% python3 -q
>>> import numpy as np
>>> import numpy.linalg as la
>>> np.set_printoptions(suppress=True, linewidth=120)
>>> A = np.load("m.npy")
>>> A
array([[ 4.52, -4.99, -5.55],
       [-2.25,  3.56,  1.74],
       [ 0.39, -0.13, -2.13],
       [ 0.58, -0.9 , -1.21]])
>>> Q, R = la.qr(A)
>>> round(float(abs(R[0, 0])), 2), round(la.norm(A[:, 0]), 2)
(5.1, np.float64(5.1))
>>> R.round(2)
array([[-5.1 ,  6.11,  5.99],
       [ 0.  , -1.04,  1.29],
       [ 0.  ,  0.  ,  1.52]])
>>> Q.shape, R.shape
((4, 3), (3, 3))
>>> x = np.array([3, 4, 1])
>>> y = A @ x
>>> np.round(la.solve(A.T @ A, A.T @ y), 2)
array([3., 4., 1.])
>>> np.round(la.pinv(A) @ A, 2) + 0
array([[1., 0., 0.],
       [0., 1., 0.],
       [0., 0., 1.]])
>>> rng = np.random.default_rng(82)
>>> y = y + 0.05 * rng.normal(size=4)
>>> y.round(2)
array([-11.86,   9.28,  -1.42,  -3.12])
>>> coef, *_ = la.lstsq(A, y)
>>> coef.round(2)
array([3.13, 4.1 , 1.  ])
>>> np.round(la.norm(y - A @ coef), 2)
np.float64(0.04)
>>> np.round(A.T @ (y - A @ coef), 2) + 0
array([0., 0., 0.])
>>> x = np.array([0, 3, -1])
>>> h1 = np.maximum(A @ x, 0)
>>> np.round(A.T @ h1, 2)
array([-19.44,  31.6 ,  11.85])
>>> np.flatnonzero(h1 > 1e-9)
array([1, 2])
>>> np.round(np.maximum(A @ x, 0) - np.maximum(-A @ x, 0), 2)
array([-9.42,  8.94,  1.74, -1.49])
>>> other = np.c_[A[:, :2] @ np.array([[-3, 3], [2, -3]]), np.array([-6, 1, 8, -4])]
>>> other.round(2)
array([[-23.54,  28.53,  -6.  ],
       [ 13.87, -17.43,   1.  ],
       [ -1.43,   1.56,   8.  ],
       [ -3.54,   4.44,  -4.  ]])
>>> np.round(la.norm(la.qr(A)[0].T @ other, axis=0) ** 2 / ((other ** 2).sum(axis=0) + 1e-12), 2)
array([1.  , 1.  , 0.56])
>>> K = np.load("w.npy")
>>> K
array([[ 40.31, -54.3 ,  14.72],
       [ 26.63, -37.25,  11.71],
       [ 15.48, -22.99,   8.69],
       [  9.8 , -15.46,   6.73],
       [  4.03,  -7.32,   4.  ],
       [  0.37,  -0.81,   0.47],
       [  0.27,  -0.56,   0.31],
       [  0.06,  -0.11,   0.06],
       [ -3.17,   4.52,  -0.75],
       [ -5.07,   6.81,  -0.7 ],
       [-10.89,  13.5 ,  -0.28],
       [-15.69,  18.89,   0.15],
       [-28.84,  33.49,   1.38],
       [-31.65,  36.6 ,   1.65],
       [-41.36,  47.3 ,   2.53],
       [-48.33,  54.97,   3.15],
       [-81.85,  91.83,   5.99]])
>>> G = np.cov(K, rowvar=False)
>>> np.round(np.polyfit(K[:, 2], K[:, 0], 1), 2)
array([  2.62, -19.22])
>>> np.argwhere(np.triu(np.abs(np.corrcoef(K.T)) > 0.8, 1))
array([[0, 1]])
>>> np.median(K, axis=0)
array([-3.17,  4.52,  1.65])
>>> np.round(np.corrcoef(K[:, 2], K[:, 0])[0, 1], 2)
np.float64(0.41)
>>> np.round(K.std(axis=0), 2)
array([28.66, 34.5 ,  4.46])
>>> np.round(np.corrcoef(K.T), 2)
array([[ 1.  , -1.  ,  0.41],
       [-1.  ,  1.  , -0.47],
       [ 0.41, -0.47,  1.  ]])
>>> D = la.norm(K[:, None] - K[None], axis=-1)
>>> la.matrix_rank(D ** 2)
np.int64(5)
>>> np.unravel_index(D.round(6).argmax(), D.shape)
(np.int64(0), np.int64(16))
>>> D[1].round(6).argsort(kind="stable")[:4]
array([1, 2, 0, 3])
>>> Z = K[[1, 3]].astype(float)
>>> for _ in range(4):
...     z = la.norm(K[:, None] - Z, axis=-1).argmin(axis=1)
...     Z = np.array([K[z == j].mean(axis=0) for j in range(2)])
... 
>>> z
array([0, 0, 0, 0, 0, 0, 0, 1, 1, 1, 1, 1, 1, 1, 1, 1, 1])
>>> Z.round(2)
array([[ 13.84, -19.81,   6.66],
       [-26.68,  30.78,   1.32]])
>>> G = Z.T @ Z
>>> np.allclose(G, G.T)
True
>>> G.round(2)
array([[  903.35, -1095.42,    57.04],
       [-1095.42,  1339.96,   -91.41],
       [   57.04,   -91.41,    46.11]])
>>> la.matrix_rank(G)
np.int64(2)
>>> hat = K @ la.solve(K.T @ K, K.T)
>>> np.round(hat @ K[:, 0], 2)
array([ 40.31,  26.63,  15.48,   9.8 ,   4.03,   0.37,   0.27,   0.06,  -3.17,  -5.07, -10.89, -15.69, -28.84, -31.65,
       -41.36, -48.33, -81.85])
>>> np.allclose(hat @ hat, hat)
True
>>> np.round(la.eigvalsh(hat), 2) + 0
array([0., 0., 0., 0., 0., 0., 0., 0., 0., 0., 0., 0., 0., 0., 1., 1., 1.])
>>> round(np.trace(hat), 2)
np.float64(3.0)
>>> feats = np.load("a.npy")
>>> feats
array([[8, 4, 2, 9],
       [9, 8, 4, 2],
       [2, 9, 8, 4],
       [4, 2, 9, 8]])
>>> hat = np.triu(np.array([[-2, 0, 0, 0], [1, 2, -1, 1], [-1, -3, 1, -2], [-3, 2, -2, -1]]), 1) + np.eye(4)
>>> other = hat @ feats @ la.inv(hat)
>>> hat @ feats - feats @ hat
array([[ 0.,  0.,  4.,  0.],
       [ 2., -7.,  9.,  4.],
       [-8., -4., -9., -9.],
       [ 0.,  0.,  2., 16.]])
>>> np.trace(other), np.trace(feats)
(np.float64(32.0), np.int64(32))
>>> X = np.load("case18.npy")
>>> X
array([[ -2,  -1,   1],
       [ -4,  -3,   0],
       [ -2,  -2,  -1],
       [  0,  -4,   1],
       [  0,  -5,   2],
       [ -1,  -3,   2],
       [ -3,  -5,   4],
       [ -5,  -4,   5],
       [ -7,  -4,   4],
       [ -8,  -6,   3],
       [-10,  -6,   3],
       [-12,  -7,   1],
       [-12,  -8,   2],
       [-14,  -7,   0],
       [-12,  -9,   2],
       [-10,  -7,   2],
       [-10,  -5,   2],
       [-11,  -7,   4],
       [ -9,  -6,   2],
       [ -9,  -4,   1],
       [ -8,  -3,  -1],
       [ -8,  -4,  -2],
       [-10,  -6,  -2],
       [ -9,  -7,   0]])
>>> Xc = (X - X.mean(axis=0)) / X.std(axis=0)
>>> np.argwhere(np.abs(Xc) > 2)
array([[0, 1]])
>>> coef = la.lstsq(np.delete(Xc, 1, axis=1), Xc[:, 1])[0]
>>> np.round(1 - np.var(Xc[:, 1] - np.delete(Xc, 1, axis=1) @ coef), 2)
np.float64(0.61)
